$ ipython --no-banner

In [1]: import numpy as np

In [2]: np.set_printoptions(precision=3, suppress=True, linewidth=120)

In [3]: rd = lambda a: np.round(a, 3) + 0

In [4]: rng = np.random.default_rng(6)

In [5]: K = np.triu(rng.random((2, 2)) < 1.2, 1).astype(int)

In [6]: K = K + K.T

In [7]: K
Out[7]: 
array([[0, 1],
       [1, 0]])

In [8]: q = K.astype(float).copy()

In [9]: for j in range(2):
   ...:     q[:, j] -= q[:, :j] @ (q[:, :j].T @ q[:, j])
   ...:     q[:, j] /= np.linalg.norm(q[:, j])
   ...: 

In [10]: q.T @ q
Out[10]: 
array([[1., 0.],
       [0., 1.]])

In [11]: q.T @ K
Out[11]: 
array([[1., 0.],
       [0., 1.]])

In [12]: w, vecs = np.linalg.eigh(K)

In [13]: x = np.array([2, 0])

In [14]: (np.sign(vecs[:, -1].round(6)) == np.sign(vecs[0, -1].round(6))).astype(int)
Out[14]: array([1, 1])

In [15]: np.abs(K).sum(axis=1).max(), np.abs(w).max()
Out[15]: (np.int64(1), np.float64(1.0))

In [16]: x @ K @ x / (x @ x), w[0], w[-1]
Out[16]: (np.float64(0.0), np.float64(-1.0), np.float64(1.0))

In [17]: rd(vecs * np.maximum(w, 0) @ vecs.T)
Out[17]: 
array([[0.5, 0.5],
       [0.5, 0.5]])

In [18]: rd(np.linalg.eigvalsh(K[1:, 1:]))
Out[18]: array([0.])

In [19]: w, vecs = np.linalg.eigh(K)

In [20]: rd(np.linalg.eigvalsh(K + 4 * np.eye(2)))
Out[20]: array([3., 5.])

In [21]: np.abs(vecs[:, -1]).round(6).argmax()
Out[21]: np.int64(0)

In [22]: rd(np.linalg.eigvalsh(K @ K))
Out[22]: array([1., 1.])

In [23]: rd(np.abs(vecs[:, -1]))
Out[23]: array([0.707, 0.707])

In [24]: rd(vecs.T @ vecs)
Out[24]: 
array([[1., 0.],
       [0., 1.]])

In [25]: rd(np.linalg.svd(K, compute_uv=False))
Out[25]: array([1., 1.])

In [26]: w
Out[26]: array([-1.,  1.])

In [27]: (w > 1e-8).sum(), (w < -1e-8).sum()
Out[27]: (np.int64(1), np.int64(1))
